$ python -q
>>> import numpy as np
>>> from numpy import linalg as LA
>>> np.set_printoptions(precision=2, suppress=True, linewidth=140)
>>> rd = lambda a: np.round(a, 2) + 0
>>> arr = np.load("mat.npy")
>>> arr
array([[ -7.02,  11.7 ,   2.67,   6.31, -21.37],
       [-11.1 ,   1.02,  -7.3 ,   2.75,  -6.  ],
       [ -7.53,  10.01,   3.1 ,   8.72, -19.18],
       [-13.11,  -0.09,  -7.32,   3.95,  -6.05],
       [-11.45,  -0.02,  -9.43,   2.11,  -7.97],
       [-11.08,   1.11,  -7.67,   2.66,  -5.92],
       [ -6.42,   9.86,   2.73,   7.09, -19.69],
       [-13.23,  -0.33,  -6.41,   2.89,  -5.14],
       [ -7.51,  11.  ,   0.97,   8.55, -19.34],
       [-10.73,  -1.42,  -9.35,   1.42,  -4.62],
       [-10.57,   0.3 ,  -8.01,   0.3 ,  -6.78],
       [-12.7 ,   0.86,  -8.38,   0.34,  -5.58],
       [-12.25,   0.9 ,  -9.06,   0.28,  -6.89],
       [-12.16,   0.16,  -6.76,   1.7 ,  -4.13],
       [-11.29,   1.04,  -8.58,   0.68,  -4.32],
       [ -9.43,   8.45,   2.11,   5.76, -20.23]])
>>> def softmax(z):
...     e = np.exp(z - z.max(axis=-1, keepdims=True))
...     return e / e.sum(axis=-1, keepdims=True)
... 
>>> print(rd(softmax(arr[10] + 2)))
[0.  0.5 0.  0.5 0. ]
>>> rd(softmax(arr[10]))
array([0. , 0.5, 0. , 0.5, 0. ])
>>> S = arr @ arr.T / np.sqrt(5)
>>> softmax(S).round(6).argmax(axis=1)
array([ 0,  4,  0,  3,  4,  4,  0,  3,  0,  4,  4, 12,  4,  3, 12,  0])
>>> rng = np.random.default_rng(420)
>>> labels = rng.permutation(5)
>>> A2 = arr[:, labels] * rng.choice([-1, 1], 5)
>>> print(A2)
[[ 11.7  -21.37  -6.31  -2.67   7.02]
 [  1.02  -6.    -2.75   7.3   11.1 ]
 [ 10.01 -19.18  -8.72  -3.1    7.53]
 [ -0.09  -6.05  -3.95   7.32  13.11]
 [ -0.02  -7.97  -2.11   9.43  11.45]
 [  1.11  -5.92  -2.66   7.67  11.08]
 [  9.86 -19.69  -7.09  -2.73   6.42]
 [ -0.33  -5.14  -2.89   6.41  13.23]
 [ 11.   -19.34  -8.55  -0.97   7.51]
 [ -1.42  -4.62  -1.42   9.35  10.73]
 [  0.3   -6.78  -0.3    8.01  10.57]
 [  0.86  -5.58  -0.34   8.38  12.7 ]
 [  0.9   -6.89  -0.28   9.06  12.25]
 [  0.16  -4.13  -1.7    6.76  12.16]
 [  1.04  -4.32  -0.68   8.58  11.29]
 [  8.45 -20.23  -5.76  -2.11   9.43]]
>>> Uu, _, vt = LA.svd(arr.T @ A2)
>>> labels
array([1, 4, 3, 2, 0])
>>> rd(Uu @ vt)
array([[ 0.,  0.,  0.,  0., -1.],
       [ 1.,  0.,  0.,  0.,  0.],
       [ 0.,  0.,  0., -1.,  0.],
       [ 0.,  0., -1.,  0.,  0.],
       [ 0.,  1.,  0.,  0.,  0.]])
>>> K = np.array([[9, 4, 2, 4], [3, 9, 5, 3], [5, 6, 8, 9]])
>>> K[:, 3] = -1 * K[:, 2]
>>> K
array([[ 9,  4,  2, -2],
       [ 3,  9,  5, -5],
       [ 5,  6,  8, -8]])
>>> A2 = K[0, 0] * K[1:] - np.outer(K[1:, 0], K[0])
>>> A2
array([[  0,  69,  39, -39],
       [  0,  34,  62, -62]])
>>> rd(K[:, 0] / K[0, 0])
array([1.  , 0.33, 0.56])
>>> np.flatnonzero(~A2.round(6).any(axis=1))
array([], dtype=int64)
>>> K.sum(axis=1)
array([13, 12, 11])
>>> np.zeros(3, 4)
Traceback (most recent call last):
  File "<python-input-26>", line 1, in <module>
    np.zeros(3, 4)
    ~~~~~~~~^^^^^^
TypeError: Cannot interpret '4' as a data type
>>> LA.matrix_rank(K)
np.int64(3)
>>> K[3]
Traceback (most recent call last):
  File "<python-input-28>", line 1, in <module>
    K[3]
    ~^^^
IndexError: index 3 is out of bounds for axis 0 with size 3
>>> np.count_nonzero(K)
np.int64(12)
>>> print(K.sum(axis=0))
[ 17  19  15 -15]
>>> Uu, s, vt = LA.svd(K, full_matrices=False)
>>> (s > 1e-8).sum()
np.int64(3)
>>> rd(s / s[0])
array([1.  , 0.34, 0.19])
>>> rd(vt @ vt.T)
array([[1., 0., 0.],
       [0., 1., 0.],
       [0., 0., 1.]])
>>> print(np.allclose(Uu * s @ vt, K))
True
>>> rd(np.abs(vt[0]))
array([0.47, 0.57, 0.48, 0.48])
>>> Uu.shape, s.shape, vt.shape
((3, 3), (3,), (3, 4))
